>>> import numpy as np
>>> np.set_printoptions(suppress=True, linewidth=120)
>>> def tidy(a):
...     return np.round(a, 3) + 0
... 
>>> K = np.loadtxt("dump.csv", delimiter=",")
>>> print(K)
[[ 3.033  2.986  1.975]
 [ 3.018  3.059  1.863]
 [ 2.86   3.139  1.934]
 [ 3.038  2.654  2.106]
 [ 2.877  1.947  0.942]
 [ 2.992  2.091  0.944]
 [ 2.934  2.248  0.775]
 [ 3.033  2.131  0.885]
 [-0.037  2.908  3.07 ]
 [-0.211  3.051  2.88 ]
 [-0.14   3.142  2.926]
 [-0.251  2.975  2.931]]
>>> Z = K[[6, 3]].astype(float)
>>> for _ in range(5):
...     z = np.linalg.norm(K[:, None] - Z, axis=-1).argmin(axis=1)
...     Z = np.array([K[z == j].mean(axis=0) for j in range(2)])
... 
>>> print(z)
[0 0 0 0 0 0 0 0 1 1 1 1]
>>> print(np.bincount(z))
[8 4]
>>> print(np.abs(Z[1] - Z[0]).argmax())
0
>>> print(tidy(Z))
[[ 2.973  2.532  1.428]
 [-0.16   3.019  2.952]]
>>> Xs = K - K.mean(axis=0)
>>> V = np.linalg.svd(Xs)[2][:2]
>>> other = Xs - Xs @ V.T @ V
>>> print(tidy(np.linalg.norm(other) / np.linalg.norm(Xs)))
0.085
>>> print(tidy(other.std(axis=0)))
[0.027 0.114 0.092]
>>> print(np.linalg.norm(other, axis=1).round(6).argmax())
3
>>> print(tidy(np.cov(Xs @ V.T, rowvar=False)))
[[3.067 0.   ]
 [0.    0.287]]
>>> x = np.array([-2, 6, 0])
>>> y = K @ x
>>> print(tidy(y))
[11.85  12.318 13.114  9.848  5.928  6.562  7.62   6.72  17.522 18.728 19.132 18.352]
>>> print(tidy(np.linalg.solve(K.T @ K, K.T @ y)))
[-2.  6.  0.]
>>> print(tidy(np.linalg.lstsq(K, y)[0]))
[-2.  6.  0.]
>>> rng = np.random.default_rng(23)
>>> y = y + 0.1 * rng.normal(size=12)
>>> print(tidy(y))
[11.905 12.34  13.108  9.616  5.971  6.349  7.711  6.781 17.605 18.811 19.162 18.298]
>>> b, *_ = np.linalg.lstsq(K, y)
>>> print(tidy(K.T @ (y - K @ b)))
[0. 0. 0.]
>>> print(tidy(b))
[-2.094  6.232 -0.23 ]
>>> print([round(float(np.linalg.norm(np.linalg.solve(K.T @ K + lam * np.eye(3), K.T @ y))), 2) for lam in (0, 1, 10, 100)])
[6.58, 4.5, 3.82, 2.16]
>>> w1 = np.array([[9, -8, -9, 7, -4], [1, 9, 3, 9, 3], [8, 6, 0, 7, 3]])
>>> b = np.array([1, 2, 1, -2, -1])
>>> H = np.maximum(K @ w1 + b, 0)
>>> print(tidy((H > 0).mean(axis=0)))
[1.    1.    0.333 1.    0.667]
>>> print((H > 0).astype(int))
[[1 1 0 1 1]
 [1 1 0 1 1]
 [1 1 0 1 1]
 [1 1 0 1 1]
 [1 1 0 1 0]
 [1 1 0 1 0]
 [1 1 0 1 0]
 [1 1 0 1 0]
 [1 1 1 1 1]
 [1 1 1 1 1]
 [1 1 1 1 1]
 [1 1 1 1 1]]
>>> print(np.linalg.matrix_rank(H))
5
>>> Z = np.array([[-7, -9], [-7, 8], [-2, -2], [-6, 9], [-7, -7]])
>>> print((H @ Z).round(6).argmax(axis=1))
[1 1 1 1 1 1 1 1 1 1 1 1]
>>> other = np.array([[3, 2], [3, 3]])
>>> X = np.kron(np.eye(2, dtype=int), other)
>>> print(X)
[[3 2 0 0]
 [3 3 0 0]
 [0 0 3 2]
 [0 0 3 3]]
>>> U, sv, Vh = np.linalg.svd(K)
>>> print(tidy(sv))
[13.42   5.784  0.565]
>>> print(np.argmax(sv[:-1] / (sv[1:] + 1e-6)) + 1)
2
>>> other = U[:, :2] @ np.diag(sv[:2]) @ Vh[:2]
>>> print(np.linalg.matrix_rank(K, rtol=0.05))
2
>>> print(tidy(np.abs(K - other).max()))
0.282
>>> q, r_ = np.linalg.qr(X)
>>> print(np.allclose(r_.T @ r_, X.T @ X))
True
>>> print(tidy(r_))
[[-4.243 -3.536  0.     0.   ]
 [ 0.     0.707  0.     0.   ]
 [ 0.     0.    -4.243 -3.536]
 [ 0.     0.     0.     0.707]]
>>> print(q.shape, r_.shape)
(4, 4) (4, 4)
>>> print(tidy(abs(r_[0, 0])), tidy(np.linalg.norm(X[:, 0])))
4.243 4.243
>>> print(q @ r_)
[[3. 2. 0. 0.]
 [3. 3. 0. 0.]
 [0. 0. 3. 2.]
 [0. 0. 3. 3.]]
>>> z = rng.permutation(4)
>>> print(z)
[3 0 1 2]
>>> other = X[z][:, z]
>>> print(np.trace(other))
12
>>> print(tidy(np.sort(np.abs(np.linalg.eigvals(other)))))
[0.551 0.551 5.449 5.449]
>>> data = np.eye(3, dtype=int)[rng.permutation(3)]
>>> print(data)
[[0 0 1]
 [1 0 0]
 [0 1 0]]
>>> print(np.allclose(data @ data.T, data.T @ data))
True
>>> print(np.sort(np.abs(np.fft.fft(data[0]))), tidy(np.sort(np.linalg.svd(data, compute_uv=False))))
[1. 1. 1.] [1. 1. 1.]
>>> print((data @ data)[0])
[0 1 0]
>>> x = np.array([1, -3, 1])
>>> a = np.maximum(data @ x, 0)
>>> print(a)
[1 1 0]
>>> print(data.T @ a)
[1 0 1]
>>> print(np.maximum(data @ x, 0) - np.maximum(-data @ x, 0))
[ 1  1 -3]
>>> other = np.linalg.inv(data)
>>> print((np.abs(other) > 1e-9).astype(int))
[[0 1 0]
 [0 0 1]
 [1 0 0]]
>>> print(tidy(np.linalg.cond(data)))
1.0
>>> print(tidy(np.linalg.slogdet(data)[0]))
1.0
>>> print(tidy(np.linalg.det(data) * np.linalg.det(other)))
1.0
>>> print(tidy(np.linalg.inv(other)))
[[0. 0. 1.]
 [1. 0. 0.]
 [0. 1. 0.]]
>>> print(data @ other)
[[1. 0. 0.]
 [0. 1. 0.]
 [0. 0. 1.]]
>>> X.inv()
Traceback (most recent call last):
  File "<python-input-75>", line 1, in <module>
    X.inv()
    ^^^^^
AttributeError: 'numpy.ndarray' object has no attribute 'inv'
>>> print(tidy(np.sort(np.abs(np.linalg.eigvals(X)))))
[0.551 0.551 5.449 5.449]
>>> z = rng.permutation(3)
>>> print(z)
[2 0 1]
>>> other = data[z][:, z]
>>> print(tidy(np.sort(np.abs(np.linalg.eigvals(other)))))
[1. 1. 1.]
>>> print(tidy(np.linalg.det(other)), tidy(np.linalg.det(data[z])))
1.0 1.0
>>> print(other)
[[0 0 1]
 [1 0 0]
 [0 1 0]]
>>> print(np.diag(other))
[0 0 0]
>>> u = np.array([3, -1, 3])
>>> F = np.outer(rng.normal(size=13), u) + 0.3 * rng.normal(size=(13, 3))
>>> print(tidy(F))
[[-1.328  0.427 -2.66 ]
 [-1.68   1.059 -0.941]
 [-1.284  0.478 -0.918]
 [ 0.593 -0.84   1.077]
 [-1.14   0.384 -0.857]
 [-0.503  0.708 -1.411]
 [-1.929  0.928 -2.25 ]
 [ 0.151 -0.021 -0.216]
 [-4.403  0.833 -3.946]
 [-0.012  0.226  0.191]
 [ 4.102 -1.335  4.156]
 [-2.332  0.472 -1.946]
 [ 0.158  0.725 -0.179]]
>>> q, r_ = np.linalg.qr(F)
>>> print(tidy(q @ r_))
[[-1.328  0.427 -2.66 ]
 [-1.68   1.059 -0.941]
 [-1.284  0.478 -0.918]
 [ 0.593 -0.84   1.077]
 [-1.14   0.384 -0.857]
 [-0.503  0.708 -1.411]
 [-1.929  0.928 -2.25 ]
 [ 0.151 -0.021 -0.216]
 [-4.403  0.833 -3.946]
 [-0.012  0.226  0.191]
 [ 4.102 -1.335  4.156]
 [-2.332  0.472 -1.946]
 [ 0.158  0.725 -0.179]]
>>> print(tidy(q.T @ q))
[[1. 0. 0.]
 [0. 1. 0.]
 [0. 0. 1.]]
>>> print(tidy(r_))
[[ 7.318 -2.211  7.086]
 [ 0.    -1.462  0.727]
 [ 0.     0.    -1.939]]
>>> print(tidy(abs(r_[0, 0])), tidy(np.linalg.norm(F[:, 0])))
7.318 7.318
>>> print(q.shape, r_.shape)
(13, 3) (3, 3)
>>> other = np.array([[4, 5, 0], [5, 2, 1]])
>>> Z = np.kron(other, r_)
>>> print(np.linalg.matrix_rank(Z))
6
>>> A = np.loadtxt("data.csv", delimiter=",")
>>> print(A)
[[-6.981 -6.116  8.082]
 [-7.106 -6.015  7.972]
 [-7.012 -5.834  8.087]
 [-6.979 -5.99   8.02 ]
 [-7.096 -5.917  8.056]
 [ 6.945  7.226 -7.189]
 [ 7.114  7.086 -6.882]
 [ 6.879  6.87  -6.975]
 [ 7.041  7.007 -7.076]
 [ 6.917  6.962 -7.015]
 [-2.013 -4.998  2.071]
 [-2.015 -5.18   1.831]
 [-2.042 -4.887  2.051]
 [-1.987 -4.968  2.007]
 [-2.026 -4.912  1.952]]
>>> G = np.cov(A, rowvar=False)
>>> print(tidy(np.linalg.eigvalsh(G)[::-1]))
[111.949   2.602   0.006]
>>> print(tidy(np.corrcoef(A[:, 2], A[:, 0])[0, 1]))
-0.999
>>> print(tidy(A.std(axis=0)))
[5.798 5.913 6.192]
>>> print(np.median(A, axis=0))
[-2.015 -4.968  2.007]
>>> feats = np.load("w.npy")
>>> print(feats)
[[ -6 -12  -4  -8]
 [ 15  15  10  10]
 [ -6 -12  -4  -8]
 [ 15  15  10  10]]
>>> print(np.argsort(-np.linalg.norm(feats, axis=0).round(6), kind="stable")[:3])
[1 0 3]
>>> print(tidy(np.linalg.norm(feats, 2) / np.linalg.norm(feats)))
0.99
>>> print(np.linalg.cond(feats) > 100)
True
>>> print([round(float(x), 3) for x in np.linalg.svd(feats, compute_uv=False)[:3]])
[42.215, 6.159, 0.0]
>>> rk = np.linalg.matrix_rank(feats)
>>> print(rk)
2
>>> null = np.linalg.svd(feats)[2][rk:].T
>>> print([int(np.linalg.matrix_rank(feats[:, :j + 1])) for j in range(4)])
[1, 2, 2, 2]
>>> print(tidy(feats @ null))
[[0. 0.]
 [0. 0.]
 [0. 0.]
 [0. 0.]]
>>> other = feats / np.sqrt((feats ** 2).mean(axis=1, keepdims=True))
>>> print(np.linalg.matrix_rank(feats - feats.mean(axis=1, keepdims=True)))
2
>>> print(feats - feats.mean(axis=1, keepdims=True))
[[ 1.5 -4.5  3.5 -0.5]
 [ 2.5  2.5 -2.5 -2.5]
 [ 1.5 -4.5  3.5 -0.5]
 [ 2.5  2.5 -2.5 -2.5]]
>>> print(tidy(np.linalg.norm(other, axis=1)))
[2. 2. 2. 2.]
>>> E = np.loadtxt("layer4.csv", delimiter=",")
>>> print(E)
[[ -9.302 -21.621  -8.591]
 [ -9.147 -21.136  -8.508]
 [-10.167 -18.818  -8.859]
 [-11.061 -19.503  -9.689]
 [ -9.516 -21.099 -10.852]
 [-11.397 -18.648  -9.314]
 [-10.509 -20.019  -9.236]
 [-11.308 -21.177  -7.571]
 [-10.023 -18.252 -10.631]
 [-10.495 -21.075  -8.195]
 [-10.143 -19.768  -9.335]
 [-11.275 -20.979  -9.6  ]
 [-11.719 -19.305 -11.283]
 [ -9.36  -20.375 -10.014]
 [ -9.447 -20.446 -11.216]
 [-10.429 -19.503 -11.374]
 [ -9.547 -18.786 -11.326]]
>>> x = np.array([2, 3, -3])
>>> y = E @ x
>>> try:
...     np.linalg.solve(E, y)
... except np.linalg.LinAlgError as e:
...     print(repr(e))
... 
LinAlgError('Last 2 dimensions of the array must be square')
>>> print(tidy(np.linalg.pinv(E) @ E))
[[1. 0. 0.]
 [0. 1. 0.]
 [0. 0. 1.]]
>>> print(tidy(np.linalg.lstsq(E, y)[0]))
[ 2.  3. -3.]
>>> y = y + 0.02 * rng.normal(size=17)
>>> print(tidy(y))
[-57.706 -56.207 -50.288 -51.59  -49.763 -50.814 -53.419 -63.422 -42.921 -59.637 -51.594 -56.69  -47.495 -49.838
 -46.589 -45.255 -41.451]
>>> b, *_ = np.linalg.lstsq(E, y)
>>> print(tidy(np.linalg.norm(y - E @ b)))
0.097
